% ipython --no-banner

In [1]: import numpy as np

In [2]: np.set_printoptions(precision=1, suppress=True, linewidth=140, floatmode="fixed")

In [3]: def rnd(a):
   ...:     return np.round(a, 1) + 0
   ...: 

In [4]: A = np.loadtxt("sample15.csv", delimiter=",")

In [5]: rnd(A)
Out[5]: 
array([[ 0.4,  0.5,  0.2],
       [ 0.2,  0.7,  0.0],
       [-0.2, -0.5,  0.0],
       [-0.5, -0.9, -0.2]])

In [6]: # rank 2

In [7]: r = np.linalg.matrix_rank(A)

In [8]: r
Out[8]: np.int64(2)

In [9]: null = np.linalg.svd(A)[2][r:].T

In [10]: rnd(A @ null)
Out[10]: 
array([[0.0],
       [0.0],
       [0.0],
       [0.0]])

In [11]: [int(np.linalg.matrix_rank(np.delete(A, i, axis=0))) for i in range(4)]
Out[11]: [2, 2, 2, 2]

In [12]: rnd(null @ null.T)
Out[12]: 
array([[ 0.6, -0.2, -0.5],
       [-0.2,  0.1,  0.2],
       [-0.5,  0.2,  0.4]])

In [13]: E = np.loadtxt("x.csv", delimiter=",")

In [14]: E
Out[14]: 
array([[ 5.0,  2.0, 25.0],
       [ 9.0,  2.0, 45.0],
       [ 4.0,  3.0, 20.0]])

In [15]: r = np.linalg.matrix_rank(E)

In [16]: r
Out[16]: np.int64(2)

In [17]: null = np.linalg.svd(E)[2][r:].T

In [18]: rnd(null[:, 0] / null[np.abs(null[:, 0]).round(6).argmax(), 0])
Out[18]: array([ 1.0,  0.0, -0.2])

In [19]: [int(np.linalg.matrix_rank(E[:, :j + 1])) for j in range(3)]
Out[19]: [1, 2, 2]

In [20]: [int(np.linalg.matrix_rank(E[:i])) for i in range(1, len(E) + 1)]
Out[20]: [1, 2, 2]

In [21]: np.allclose(E @ null, 0)
Out[21]: True

In [22]: arr = np.load("out4.npy")

In [23]: arr
Out[23]: 
array([[-0.5, -3.8],
       [-0.1, -2.1],
       [ 0.3, -6.2]])

In [24]: # column 1 is much longer than the rest

In [25]: P = arr @ np.linalg.solve(arr.T @ arr, arr.T)

In [26]: np.linalg.matrix_rank(np.eye(3) - P)
Out[26]: np.int64(1)

In [27]: rnd(np.linalg.eigvalsh(P))
Out[27]: array([0.0, 1.0, 1.0])

In [28]: rnd(P)
Out[28]: 
array([[0.9, 0.3, 0.0],
       [0.3, 0.1, 0.1],
       [0.0, 0.1, 1.0]])

In [29]: left, sv, vt = np.linalg.svd(arr)

In [30]: rnd(sv)
Out[30]: array([7.6, 0.6])

In [31]: np.argmax(sv[:-1] / (sv[1:] + 1e-6)) + 1
Out[31]: np.int64(1)

In [32]: M2 = left[:, :1] @ np.diag(sv[:1]) @ vt[:1]

In [33]: rnd(np.linalg.norm(arr - M2, 2)), rnd(sv[1])
Out[33]: (np.float64(0.6), np.float64(0.6))

In [34]: rnd(np.linalg.norm(arr - M2) / np.linalg.norm(arr))
Out[34]: np.float64(0.1)

In [35]: X = np.array([[-0.6, 40.0, 0.1],
    ...:     [-1.1, 39.6, -0.2],
    ...:     [-0.9, 40.7, 1.0],
    ...:     [2.2, 40.3, -1.0],
    ...:     [0.2, 40.0, -0.5],
    ...:     [-1.3, 40.0, -0.5],
    ...:     [-0.2, 39.6, -1.7],
    ...:     [-0.1, 38.8, 0.1],
    ...:     [0.8, 41.6, 0.2],
    ...:     [1.4, 37.6, 0.8]])

In [36]: X
Out[36]: 
array([[-0.6, 40.0,  0.1],
       [-1.1, 39.6, -0.2],
       [-0.9, 40.7,  1.0],
       [ 2.2, 40.3, -1.0],
       [ 0.2, 40.0, -0.5],
       [-1.3, 40.0, -0.5],
       [-0.2, 39.6, -1.7],
       [-0.1, 38.8,  0.1],
       [ 0.8, 41.6,  0.2],
       [ 1.4, 37.6,  0.8]])

In [37]: # column 1 dominates

In [38]: np.linalg.cond(E) > 100
Out[38]: np.True_

In [39]: np.argsort(-np.linalg.norm(E, axis=0).round(6), kind="stable")[:3]
Out[39]: array([2, 0, 1])

In [40]: rnd(np.linalg.norm(E, 2) / np.linalg.norm(E))
Out[40]: np.float64(1.0)
